% ipython --no-banner

In [1]: import numpy as np

In [2]: import numpy.linalg as la

In [3]: np.set_printoptions(precision=2, suppress=True, linewidth=120)

In [4]: def rnd(a):
   ...:     return np.round(a, 2) + 0
   ...: 

In [5]: M = np.loadtxt("a.csv", delimiter=",")

In [6]: M
Out[6]: 
array([[ -0.7,   0.6,   1.4,  -1. ,  -0.6,  -1.9,   1.3,   0.3,   0.4],
       [ -1.1,   0.7,   0.5,  -0.8,   0.6,  -0.4,   0. ,   1. ,  -1. ],
       [ -0.1,   0.4,   0. ,  -0.8,   0.3,   0.9,  -0.5,  -0.5,  -2. ],
       [  0.4,  -2.6,   0.1,  -1.1,   0. ,  -0.4,   2.5,  -1.1,   0.9],
       [ 16. ,  32. , -18. , -22. ,   8. , -38. ,   4. , -18. ,   0. ],
       [ -0.7,   1.9,  -1.7,   1.5,   0.9,  -0.1,  -0.2,   1. ,   0.7],
       [ -0.1,   0.8,  -0.7,   1.4,  -0.8,  -1.2,  -0.3,  -1.7,  -0.4],
       [ -1.5,  -0.9,   2.2,  -1.3,  -0.6,   0.8,   1. ,   0.3,   0.7],
       [  0.4,   0.4,   0.2,  -0.1,  -0.7,   0.9,  -0.4,   1.5,   0.4],
       [  0.1,  -0.8,  -1.3,  -1. ,  -0.7,  -0.5,  -0.1,  -0.2,  -1.8],
       [ -0.2,   0.7,  -2.1,  -1.1,   0.1,   1.4,  -0.4,  -0.1,   1.3],
       [  1.1,   0.5,  -2. ,   0.3,  -1.9,  -0.5,  -1.1,  -1. ,  -0.5],
       [  0.1,  -0.9,   0.4,  -0.2,   1.8,   1.2,   1.2,   0.7,  -0.6],
       [  2.4,  -0.2,  -0.2,  -0.3,   1.3,  -2. ,   0. ,   0.8,   0.2],
       [ -0.5,  -1.2,  -0.7,   0.5,  -1.2,   0.6,   1.7,  -1.3,   2.7],
       [ -1. ,   0.3,   0.2,   0.8,   0.5,  -0.5,  -0.1,   0.5,   1.3],
       [ -0.6,   1. ,   1.6,   0.4,   1.1,  -0.1,  -0.9,   0.7,   0.6],
       [  0.2,   0.7,   1. ,  -1.5,  -0.6,   1.4,  -1.7,   1. ,  -0.4],
       [  2.1,  -0.8,  -1.2,  -1.7,  -1. ,  -0.8,   0.7,  -0.5,   0.1],
       [ -0.2,   2.4,   0.1,  -1.5,  -0.2,   1.2,  -0.2,  -0.5,   0.8],
       [ -0.1,  -1.6,  -0.3,   0.6,   1. ,  -0.2,  -0.6,  -0.3,  -0.7],
       [  0.4,   0.5,   1.5,   0. ,  -1.1,   0. ,   0.4,  -1.3,   1.9],
       [  0.5,   0.5,  -0.4,   0.6,   0.1,  -0.1,  -0.8,   1.3,  -1.3],
       [ -2. ,   0. ,  -2.3,   1.1,  -0.4,   0.2,   1.1,  -1.3,   1.2],
       [  0.3,  -1.3,  -0.8,   0. ,  -0.9,   2.2,  -1.2,  -0.5,  -0.4],
       [  1. ,  -1. ,   0.9,  -0.1,   0.4,  -0.8,   0.3,  -0.2,  -0.8],
       [  1.5,  -0.7,  -1. ,  -1.5,  -0.5,  -0.6,  -0.8,  -0.6,   0.7],
       [  0.1,   0.5,   0.5,   0.2,  -0.2,   0.3,   1.6,   0.9,   1.2],
       [ -0.8,  -0.5,   0.9,   0.7,  -0.8,   1.6,   0.2,   1.4,   1.6],
       [  2.6,   1.5,  -2.1,   0.1,  -0.5,   0. ,  -0.3,  -0.2,   0. ]])

In [7]: # row 4 dominates

In [8]: cen = (M - M.mean(axis=0)) / M.std(axis=0)

In [9]: rnd(cen.std(axis=0))
Out[9]: array([1., 1., 1., 1., 1., 1., 1., 1., 1.])

In [10]: b = la.lstsq(np.delete(cen, 7, axis=1), cen[:, 7])[0]

In [11]: rnd(1 - np.var(cen[:, 7] - np.delete(cen, 7, axis=1) @ b))
Out[11]: np.float64(0.95)

In [12]: rnd(b)
Out[12]: array([ 0.11,  0.12,  0.36,  0.27,  0.17,  0.7 , -0.04, -0.03])

In [13]: E = np.load("out17.npy")

In [14]: E
Out[14]: 
array([[2, 2, 2, 2, 4, 3, 2, 3, 3],
       [0, 0, 0, 0, 2, 1, 0, 1, 1],
       [1, 1, 1, 1, 3, 2, 1, 2, 2],
       [3, 3, 3, 3, 5, 4, 3, 4, 4],
       [0, 0, 0, 0, 2, 1, 0, 1, 1],
       [1, 1, 1, 1, 3, 2, 1, 2, 2],
       [2, 2, 2, 2, 4, 3, 2, 3, 3],
       [3, 3, 3, 3, 5, 4, 3, 4, 4],
       [2, 2, 2, 2, 4, 3, 2, 3, 3],
       [2, 2, 2, 2, 4, 3, 2, 3, 3]])

In [15]: rnd(la.norm(E, 2) / la.norm(E))
Out[15]: np.float64(0.99)

In [16]: Uu, sig, vt = la.svd(E)

In [17]: np.argmax(sig[:-1] / (sig[1:] + 1e-6)) + 1
Out[17]: np.int64(2)

In [18]: rnd(sig)
Out[18]: array([23.38,  2.69,  0.  ,  0.  ,  0.  ,  0.  ,  0.  ,  0.  ,  0.  ])

In [19]: B = Uu[:, :2] @ np.diag(sig[:2]) @ vt[:2]

In [20]: rnd(la.norm(E - B, 2)), rnd(sig[2])
Out[20]: (np.float64(0.0), np.float64(0.0))

In [21]: rnd(B)
Out[21]: 
array([[2., 2., 2., 2., 4., 3., 2., 3., 3.],
       [0., 0., 0., 0., 2., 1., 0., 1., 1.],
       [1., 1., 1., 1., 3., 2., 1., 2., 2.],
       [3., 3., 3., 3., 5., 4., 3., 4., 4.],
       [0., 0., 0., 0., 2., 1., 0., 1., 1.],
       [1., 1., 1., 1., 3., 2., 1., 2., 2.],
       [2., 2., 2., 2., 4., 3., 2., 3., 3.],
       [3., 3., 3., 3., 5., 4., 3., 4., 4.],
       [2., 2., 2., 2., 4., 3., 2., 3., 3.],
       [2., 2., 2., 2., 4., 3., 2., 3., 3.]])

In [22]: rnd(np.abs(E - B).max())
Out[22]: np.float64(0.0)

In [23]: rnd(la.norm(E - B) / la.norm(E))
Out[23]: np.float64(0.0)

In [24]: r0, v = E[2], E[7]

In [25]: r0 @ v
Out[25]: np.int64(54)

In [26]: r0 @ r0
Out[26]: np.int64(26)

In [27]: pr = (r0 @ v) / (r0 @ r0) * r0

In [28]: rnd((v - pr) @ r0)
Out[28]: np.float64(0.0)

In [29]: np.outer(r0, v)
Out[29]: 
array([[ 3,  3,  3,  3,  5,  4,  3,  4,  4],
       [ 3,  3,  3,  3,  5,  4,  3,  4,  4],
       [ 3,  3,  3,  3,  5,  4,  3,  4,  4],
       [ 3,  3,  3,  3,  5,  4,  3,  4,  4],
       [ 9,  9,  9,  9, 15, 12,  9, 12, 12],
       [ 6,  6,  6,  6, 10,  8,  6,  8,  8],
       [ 3,  3,  3,  3,  5,  4,  3,  4,  4],
       [ 6,  6,  6,  6, 10,  8,  6,  8,  8],
       [ 6,  6,  6,  6, 10,  8,  6,  8,  8]])

In [30]: rnd(pr)
Out[30]: array([2.08, 2.08, 2.08, 2.08, 6.23, 4.15, 2.08, 4.15, 4.15])

In [31]: rnd(la.norm(r0 + v) ** 2 + la.norm(r0 - v) ** 2)
Out[31]: np.float64(288.0)

In [32]: B = np.array([[7, 2],
    ...:     [-3, 7],
    ...:     [-5, -6],
    ...:     [0, 7],
    ...:     [-9, 5],
    ...:     [3, -1],
    ...:     [0, 4],
    ...:     [-2, -2],
    ...:     [-4, 6]])

In [33]: la.matrix_rank(E @ B)
Out[33]: np.int64(2)

In [34]: E @ B
Out[34]: 
array([[-47,  57],
       [-21,  13],
       [-34,  35],
       [-60,  79],
       [-21,  13],
       [-34,  35],
       [-47,  57],
       [-60,  79],
       [-47,  57],
       [-47,  57]])

In [35]: B.T @ E.T
Out[35]: 
array([[-47, -21, -34, -60, -21, -34, -47, -60, -47, -47],
       [ 57,  13,  35,  79,  13,  35,  57,  79,  57,  57]])

In [36]: np.einsum("ij,ij->i", E, E)
Out[36]: array([ 63,   7,  26, 118,   7,  26,  63, 118,  63,  63])
